$ python -q
>>> import numpy as np
>>> from numpy import linalg as LA
>>> np.set_printoptions(precision=3, suppress=True, linewidth=120)
>>> def rnd(a):
...     return np.round(a, 3) + 0
... 
>>> feats = np.loadtxt("w.csv", delimiter=",")
>>> feats
array([[-0.3  ,  0.3  ,  1.3  , -0.3  ,  0.4  ,  2.7  , -0.5  , -0.7  ],
       [ 1.   , -0.2  ,  0.1  ,  0.5  , -0.5  ,  0.   , -0.5  , -1.5  ],
       [ 0.6  ,  0.1  , -3.6  ,  1.5  ,  1.5  , -0.1  ,  1.5  ,  0.8  ],
       [ 1.1  ,  0.5  ,  0.7  , -0.4  ,  0.   , -0.1  ,  0.   , -1.   ],
       [ 1.035, -0.194,  0.102,  0.536, -0.478,  0.04 , -0.517, -1.536]])
>>> np.argsort(-LA.norm(feats, axis=0).round(6), kind="stable")[:3]
array([2, 5, 7])
>>> LA.matrix_rank(feats, rtol=0.1)
np.int64(4)
>>> rnd(LA.norm(feats, 2) / LA.norm(feats))
np.float64(0.766)
>>> [round(float(x), 3) for x in LA.svd(feats, compute_uv=False)[:3]]
[4.982, 2.997, 2.692]
>>> t3 = np.stack([feats, 2 * feats, feats[::-1]])
>>> t3.shape
(3, 5, 8)
>>> LA.matrix_rank(t3.reshape(3, -1))
np.int64(2)
>>> np.abs(feats).max()
np.float64(3.6)
>>> feats.shape
(5, 8)
>>> rnd(feats.sum(axis=1))
array([ 2.9  , -1.1  ,  2.3  ,  0.8  , -1.012])
>>> feats[5]
Traceback (most recent call last):
  File "<python-input-16>", line 1, in <module>
    feats[5]
    ~~~~~^^^
IndexError: index 5 is out of bounds for axis 0 with size 5
>>> rnd(LA.norm(feats))
np.float64(6.505)
>>> LA.matrix_rank(feats)
np.int64(5)
>>> feats[:, 8]
Traceback (most recent call last):
  File "<python-input-19>", line 1, in <module>
    feats[:, 8]
    ~~~~~^^^^^^
IndexError: index 8 is out of bounds for axis 1 with size 8
>>> rnd(feats.mean(axis=0))
array([ 0.687,  0.101, -0.28 ,  0.367,  0.184,  0.508, -0.003, -0.787])
